$ python -q
>>> import numpy as np
>>> import numpy.linalg as la
>>> np.set_printoptions(precision=2, suppress=True, linewidth=100, floatmode="fixed")
>>> X = np.loadtxt("case4.csv", delimiter=",")
>>> print(X)
[[-1.00  3.00 -3.00  3.00  2.00  1.00 -3.00 -1.00]
 [-3.00 -2.00  0.00  1.00 -1.00  1.00  1.00  3.00]
 [-3.00 -2.00 -1.00  0.00  3.00  2.00 -1.00 -1.00]
 [ 3.00  3.00 -1.00 -2.00  0.00  3.00 -3.00 -1.00]
 [ 3.00 -1.00 -1.00  0.00  3.00  0.00 -1.00 -3.00]
 [ 3.00  0.00  2.00  0.00  1.00  1.00  3.00  3.00]
 [ 0.00  0.00 -3.00 -3.00  1.00 -2.00  3.00  2.00]
 [ 2.00 -1.00  1.00 -3.00  2.00  0.00  2.00  1.00]
 [-1.00  2.00 -2.00 -3.00 -3.00 -2.00  2.00  0.00]
 [ 2.00 -2.00 -1.00 -1.00  1.00  2.00  2.00  2.00]
 [-3.00  3.00  3.00 -3.00 -2.00 -3.00  0.00 -2.00]
 [-2.00  3.00  3.00 -3.00  2.00  2.00 -1.00  3.00]]
>>> P = X @ la.solve(X.T @ X, X.T)
>>> print(np.round(la.eigvalsh(P), 2) + 0)
[0.00 0.00 0.00 0.00 1.00 1.00 1.00 1.00 1.00 1.00 1.00 1.00]
>>> W0 = np.load("data.npy")
>>> print(W0)
[[ 6  7  0  2  8  7  8  5  9 10  4  1]
 [ 7  6  6  6  8  6  6  3  1  3  5  8]
 [ 0  6  0  6  2  5  1  7  4  1  7  4]
 [ 2  6  6  0  4  3  4  5  6  8  5  6]
 [ 8  8  2  4  4  4  2  3  7  1  4  4]
 [ 7  6  5  3  4  0  7  4  8  3  7  3]
 [ 8  6  1  4  2  7  0  6  1  1  5  7]
 [ 5  3  7  5  3  4  6  0  7  3  5  2]
 [ 9  1  4  6  7  8  1  7  4  3  4  6]
 [10  3  1  8  1  3  1  3  3  6  9  5]
 [ 4  5  7  5  4  7  5  5  4  9 10  9]
 [ 1  8  4  6  4  3  7  2  6  5  9  6]]
>>> # equal to its transpose
>>> ev, vecs = la.eigh(W0)
>>> x = np.array([-5, 1, -3, 9, 4, -8, 1, 8, 2, -2, -9, 2])
>>> print(np.abs(W0).sum(axis=1).max(), round(float(np.abs(ev).max()), 2))
74 58.17
>>> print(la.eigvalsh(W0[1:, 1:]))
[-13.82 -10.23  -7.91  -4.25  -0.97   0.46   1.10   3.41   6.89   9.32  51.99]
>>> try:
...     la.cholesky(W0)
... except la.LinAlgError as e:
...     print("failed:", e)
... 
failed: Matrix is not positive definite
>>> print(np.all(la.eigvalsh(W0) > 0))
False
>>> J = np.load("mat.npy")
>>> print(J)
[[ 0  0  0  0  9  0  0  0  0  0  0]
 [ 0  0 -6  0  0  0  0  0  0  0  0]
 [ 0  0  0  0  0  0  0 -6  0  0  0]
 [ 0  0  0  0  0  0  0  0  0 -5  0]
 [-9  0  0  0  0  0  0  0  0  0  0]
 [ 0  0  0  0  0  0  0  0 -6  0  0]
 [ 0  0  0 -8  0  0  0  0  0  0  0]
 [ 0  3  0  0  0  0  0  0  0  0  0]
 [ 0  0  0  0  0  0  6  0  0  0  0]
 [ 0  0  0  0  0  0  0  0  0  0  0]
 [ 0  0  0  0  0 -1  0  0  0  0  0]]
>>> # 3 blocks once reordered
>>> print(la.pinv(J))
[[ 0.00  0.00  0.00  0.00 -0.11  0.00  0.00  0.00  0.00  0.00  0.00]
 [ 0.00  0.00  0.00  0.00  0.00  0.00  0.00  0.33  0.00  0.00  0.00]
 [ 0.00 -0.17  0.00  0.00  0.00  0.00  0.00  0.00  0.00  0.00  0.00]
 [ 0.00  0.00  0.00  0.00  0.00  0.00 -0.12  0.00  0.00  0.00  0.00]
 [ 0.11  0.00  0.00  0.00  0.00  0.00  0.00  0.00  0.00  0.00  0.00]
 [ 0.00  0.00  0.00  0.00  0.00  0.00  0.00  0.00  0.00  0.00 -1.00]
 [ 0.00  0.00  0.00  0.00  0.00  0.00  0.00  0.00  0.17  0.00  0.00]
 [ 0.00  0.00 -0.17  0.00  0.00  0.00  0.00  0.00  0.00  0.00  0.00]
 [ 0.00  0.00  0.00  0.00  0.00 -0.17  0.00  0.00  0.00  0.00  0.00]
 [ 0.00  0.00  0.00 -0.20  0.00  0.00  0.00  0.00  0.00  0.00  0.00]
 [ 0.00  0.00  0.00  0.00  0.00  0.00  0.00  0.00  0.00  0.00  0.00]]
>>> print(J.T @ J)
[[81  0  0  0  0  0  0  0  0  0  0]
 [ 0  9  0  0  0  0  0  0  0  0  0]
 [ 0  0 36  0  0  0  0  0  0  0  0]
 [ 0  0  0 64  0  0  0  0  0  0  0]
 [ 0  0  0  0 81  0  0  0  0  0  0]
 [ 0  0  0  0  0  1  0  0  0  0  0]
 [ 0  0  0  0  0  0 36  0  0  0  0]
 [ 0  0  0  0  0  0  0 36  0  0  0]
 [ 0  0  0  0  0  0  0  0 36  0  0]
 [ 0  0  0  0  0  0  0  0  0 25  0]
 [ 0  0  0  0  0  0  0  0  0  0  0]]
>>> print(J @ J.T)
[[81  0  0  0  0  0  0  0  0  0  0]
 [ 0 36  0  0  0  0  0  0  0  0  0]
 [ 0  0 36  0  0  0  0  0  0  0  0]
 [ 0  0  0 25  0  0  0  0  0  0  0]
 [ 0  0  0  0 81  0  0  0  0  0  0]
 [ 0  0  0  0  0 36  0  0  0  0  0]
 [ 0  0  0  0  0  0 64  0  0  0  0]
 [ 0  0  0  0  0  0  0  9  0  0  0]
 [ 0  0  0  0  0  0  0  0 36  0  0]
 [ 0  0  0  0  0  0  0  0  0  0  0]
 [ 0  0  0  0  0  0  0  0  0  0  1]]
>>> print(la.norm(J, axis=0))
[9.00 3.00 6.00 8.00 9.00 1.00 6.00 6.00 6.00 5.00 0.00]
